$ ipython --no-banner

In [1]: import numpy as np

In [2]: from numpy import linalg as LA

In [3]: np.set_printoptions(precision=1, suppress=True, linewidth=140)

In [4]: def rd(a):
   ...:     return np.round(a, 1) + 0
   ...: 

In [5]: W0 = np.array([[0, 0, 4, 0],
   ...:     [0, 0, 0, 0],
   ...:     [-3, 0, 0, 0],
   ...:     [1, 0, 0, 0],
   ...:     [0, 0, 0, 2],
   ...:     [0, 0, 0, 0],
   ...:     [0, -2, 0, 0],
   ...:     [-5, 0, 0, 2],
   ...:     [0, 0, 0, 0],
   ...:     [0, 0, 0, 0]])

In [6]: # rows 1 and 5 are equal

In [7]: C = W0[[0, 5]].astype(float)

In [8]: for _ in range(6):
   ...:     lab = LA.norm(W0[:, None] - C, axis=-1).argmin(axis=1)
   ...:     C = np.array([W0[lab == j].mean(axis=0) for j in range(2)])
   ...: 

In [9]: print(lab)
[0 1 1 1 1 1 1 1 1 1]

In [10]: print(rd(C[1] - C[0]))
[-0.8 -0.2 -4.   0.4]

In [11]: E = np.array([[0, -2, 3, 0, 0],
    ...:     [2, 0, 2, 5, 1],
    ...:     [-3, -2, 0, 3, -6],
    ...:     [0, -5, -3, 0, -2],
    ...:     [0, -1, 6, 2, 0]])

In [12]: print(E)
[[ 0 -2  3  0  0]
 [ 2  0  2  5  1]
 [-3 -2  0  3 -6]
 [ 0 -5 -3  0 -2]
 [ 0 -1  6  2  0]]

In [13]: # null space of dimension 1

In [14]: def softmax(z):
    ...:     e = np.exp(z - z.max(axis=-1, keepdims=True))
    ...:     return e / e.sum(axis=-1, keepdims=True)
    ...: 

In [15]: print(rd(softmax(10 * E[3])))
[0.5 0.  0.  0.5 0. ]

In [16]: S = E @ E.T / np.sqrt(5)

In [17]: print(rd(softmax(S)[3] @ E))
[ 0. -5. -3.  0. -2.]

In [18]: print(rd(softmax(S)))
[[0. 0. 0. 0. 1.]
 [0. 1. 0. 0. 0.]
 [0. 0. 1. 0. 0.]
 [0. 0. 0. 1. 0.]
 [0. 0. 0. 0. 1.]]
